>>> import numpy as np
>>> import numpy.linalg as la
>>> np.set_printoptions(precision=1, suppress=True, linewidth=140)
>>> rd = lambda a: np.round(a, 1) + 0
>>> data = np.loadtxt("block1.csv", delimiter=",")
>>> print(rd(data))
[[ 2.1 -0.6  1.6 -1.4]
 [ 2.1  0.1 -1.2  1.8]
 [-0.5 -0.9  2.   2. ]
 [ 0.2  2.8  1.   0.3]]
>>> print(rd(la.svd(data, compute_uv=False)))
[3. 3. 3. 3.]
>>> print(rd(data @ data.T))
[[9. 0. 0. 0.]
 [0. 9. 0. 0.]
 [0. 0. 9. 0.]
 [0. 0. 0. 9.]]
>>> print(rd(la.norm(data, axis=0)))
[3. 3. 3. 3.]
>>> hat = np.triu(np.array([[2, 3, 3, 8], [2, -4, 5, 8], [4, -3, 5, -9], [9, -3, -1, -3]]), 1) + np.eye(4)
>>> out = hat @ data @ la.inv(hat)
>>> print(rd(out))
[[   8.8   -7.    20.3  180. ]
 [   1.6   13.3  -54.6 -596.5]
 [  -2.6  -18.5   93.3 1007.8]
 [   0.2    2.1  -10.3 -111. ]]
>>> print(rd(hat @ data - data @ hat))
[[  6.7  13.8   6.8  15.7]
 [ -0.5  11.8  11.3 -16. ]
 [ -2.1 -23.9  -3.1  26.2]
 [  0.   -0.7 -14.7 -15.5]]
>>> print(rd(np.poly(out)))
[  1.   -4.5   0.   40.2 -81. ]
>>> print(rd(np.trace(out)), rd(np.trace(data)))
4.5 4.5
>>> Uu, sv, Vh = la.svd(data, full_matrices=False)
>>> print((sv > 1e-8).sum())
4
>>> print(rd(Uu.T @ Uu))
[[1. 0. 0. 0.]
 [0. 1. 0. 0.]
 [0. 0. 1. 0.]
 [0. 0. 0. 1.]]
>>> print(rd(Vh @ Vh.T))
[[1. 0. 0. 0.]
 [0. 1. 0. 0.]
 [0. 0. 1. 0.]
 [0. 0. 0. 1.]]
>>> print(Uu.shape, sv.shape, Vh.shape)
(4, 4) (4,) (4, 4)
>>> print(rd(np.sqrt((sv ** 2).sum())), rd(la.norm(data)))
6.0 6.0
>>> print(rd(sv))
[3. 3. 3. 3.]
>>> print(rd(sv / sv[0]))
[1. 1. 1. 1.]
>>> M = np.load("m.npy")
>>> print(M)
[[-3  0  0  0]
 [ 0 -2  0  0]
 [ 0  0  0  0]
 [ 0  0  0  3]]
>>> # symmetric, so the eigenvalues are real
>>> print(np.all(la.eigvalsh(M) > 0))
False
